% python3 -q
>>> import numpy as np
>>> from numpy import linalg as LA
>>> np.set_printoptions(precision=2, suppress=True, linewidth=100)
>>> def rnd(a):
...     return np.round(a, 2) + 0
... 
>>> J = np.loadtxt("block17.csv", delimiter=",")
>>> rnd(J)
array([[ 0.75,  0.44,  0.49],
       [-0.66,  0.5 ,  0.56],
       [ 0.  ,  0.74, -0.67]])
>>> # keeps lengths
>>> rnd(LA.det(J[::-1]))
np.float64(1.0)
>>> rnd(LA.eigvals(J).sum().real)
np.float64(0.58)
>>> rnd(np.kron(np.eye(2, dtype=int), J))
array([[ 0.75,  0.44,  0.49,  0.  ,  0.  ,  0.  ],
       [-0.66,  0.5 ,  0.56,  0.  ,  0.  ,  0.  ],
       [ 0.  ,  0.74, -0.67,  0.  ,  0.  ,  0.  ],
       [ 0.  ,  0.  ,  0.  ,  0.75,  0.44,  0.49],
       [ 0.  ,  0.  ,  0.  , -0.66,  0.5 ,  0.56],
       [ 0.  ,  0.  ,  0.  ,  0.  ,  0.74, -0.67]])
>>> rnd(LA.det(2 * J)), rnd(LA.det(J))
(np.float64(-8.0), np.float64(-1.0))
>>> A2 = J / LA.norm(J, axis=1, keepdims=True)
>>> gram = A2 @ A2.T
>>> rnd(gram)
array([[1., 0., 0.],
       [0., 1., 0.],
       [0., 0., 1.]])
>>> rnd(LA.norm(A2, axis=1))
array([1., 1., 1.])
>>> (gram - 2 * np.eye(3)).round(6).argmax(axis=1)
array([1, 0, 0])
>>> (np.abs(gram) > 0.9).astype(int)
array([[1, 0, 0],
       [0, 1, 0],
       [0, 0, 1]])
>>> A2 = np.array([[2, -1, -2, -2], [2, 1, 1, -2], [1, 0, -2, -2]])
>>> A = A2.T @ A2
>>> A
array([[  9,   0,  -4, -10],
       [  0,   2,   3,   0],
       [ -4,   3,   9,   6],
       [-10,   0,   6,  12]])
>>> rnd(np.poly(A))
array([   1.,  -32.,  196., -137.,    0.])
>>> rnd(LA.eigvals(A).sum().real)
np.float64(32.0)
>>> np.einsum("ij,ji->", A, A)
np.int64(632)
>>> rnd(LA.eigvals(A))
array([24.1 ,  7.09,  0.  ,  0.8 ])
>>> rng = np.random.default_rng(520)
>>> labels = rng.permutation(4)
>>> labels
array([2, 0, 1, 3])
>>> A2 = A[labels][:, labels]
>>> rnd(LA.det(A2)), rnd(LA.det(A[labels]))
(np.float64(0.0), np.float64(0.0))
>>> np.diag(A2)
array([ 9,  9,  2, 12])
>>> np.trace(A2)
np.int64(32)
>>> np.allclose(A2, A)
False
>>> rnd(np.sort(np.abs(LA.eigvals(A2))))
array([ 0.  ,  0.8 ,  7.09, 24.1 ])
>>> U, s, vt = LA.svd(A)
>>> rnd(s)
array([24.1 ,  7.09,  0.8 ,  0.  ])
>>> A2 = U[:, :3] @ np.diag(s[:3]) @ vt[:3]
>>> rnd(A2)
array([[  9.,   0.,  -4., -10.],
       [  0.,   2.,   3.,   0.],
       [ -4.,   3.,   9.,   6.],
       [-10.,   0.,   6.,  12.]])
>>> rnd(LA.norm(A - A2, 2)), rnd(s[3])
(np.float64(0.0), np.float64(0.0))
>>> U, s, vt = LA.svd(A)
>>> vecs = vt[:(s > 1e-8).sum()]
>>> x0 = A[2] + 5 * A[3] + rng.integers(2) * np.eye(4)[1]
>>> x0
array([-54.,   3.,  39.,  66.])
>>> rnd(vecs.T @ vecs)
array([[ 0.74, -0.26,  0.18, -0.31],
       [-0.26,  0.74,  0.18, -0.31],
       [ 0.18,  0.18,  0.88,  0.2 ],
       [-0.31, -0.31,  0.2 ,  0.64]])
>>> np.allclose(vecs.T @ vecs @ x0, x0)
True
>>> w, vecs = LA.eigh(A)
>>> rnd(w)
array([ 0.  ,  0.8 ,  7.09, 24.1 ])
>>> np.abs(vecs[:, -1]).round(6).argmax()
np.int64(3)
>>> rnd(vecs.T @ A @ vecs)
array([[ 0.  ,  0.  ,  0.  ,  0.  ],
       [ 0.  ,  0.8 ,  0.  ,  0.  ],
       [ 0.  ,  0.  ,  7.09,  0.  ],
       [ 0.  ,  0.  ,  0.  , 24.1 ]])
>>> np.unique(w.round(6) + 0, return_counts=True)[1]
array([1, 1, 1, 1])
>>> rnd(LA.eigvalsh(A @ A))
array([  0.  ,   0.64,  50.33, 581.03])
>>> rnd(vecs @ np.diag(w) @ vecs.T)
array([[  9.,   0.,  -4., -10.],
       [  0.,   2.,   3.,   0.],
       [ -4.,   3.,   9.,   6.],
       [-10.,   0.,   6.,  12.]])
>>> F = np.eye(3, dtype=int)[rng.permutation(3)] * np.array([0, 0, 1])
>>> F
array([[0, 0, 1],
       [0, 0, 0],
       [0, 0, 0]])
>>> U, s, vt = LA.svd(F)
>>> np.argmax(s[:-1] / (s[1:] + 1e-6)) + 1
np.int64(1)
>>> s
array([ 1.,  0., -0.])
>>> A2 = U[:, :1] @ np.diag(s[:1]) @ vt[:1]
>>> rnd(LA.norm(F - A2, 2)), s[1]
(np.float64(0.0), np.float64(0.0))
>>> rnd(LA.norm(F - A2) / LA.norm(F))
np.float64(0.0)
>>> LA.matrix_rank(F, rtol=0.05)
np.int64(1)
>>> A2
array([[0., 0., 1.],
       [0., 0., 0.],
       [0., 0., 0.]])
>>> LA.matrix_rank(F - F[0, 0] * np.eye(3))
np.int64(1)
>>> [int(LA.matrix_rank(LA.matrix_power(F, p))) for p in range(1, 4)]
[1, 0, 0]
>>> np.prod(np.diag(F)), rnd(LA.det(F))
(np.int64(0), np.float64(0.0))
>>> np.einsum("ij,ji->", F, F)
np.int64(0)
>>> np.poly(F)
array([1., 0., 0., 0.])
>>> rnd(LA.det(F.T))
np.float64(0.0)
>>> rnd(LA.eigvals(F))
array([0., 0., 0.])
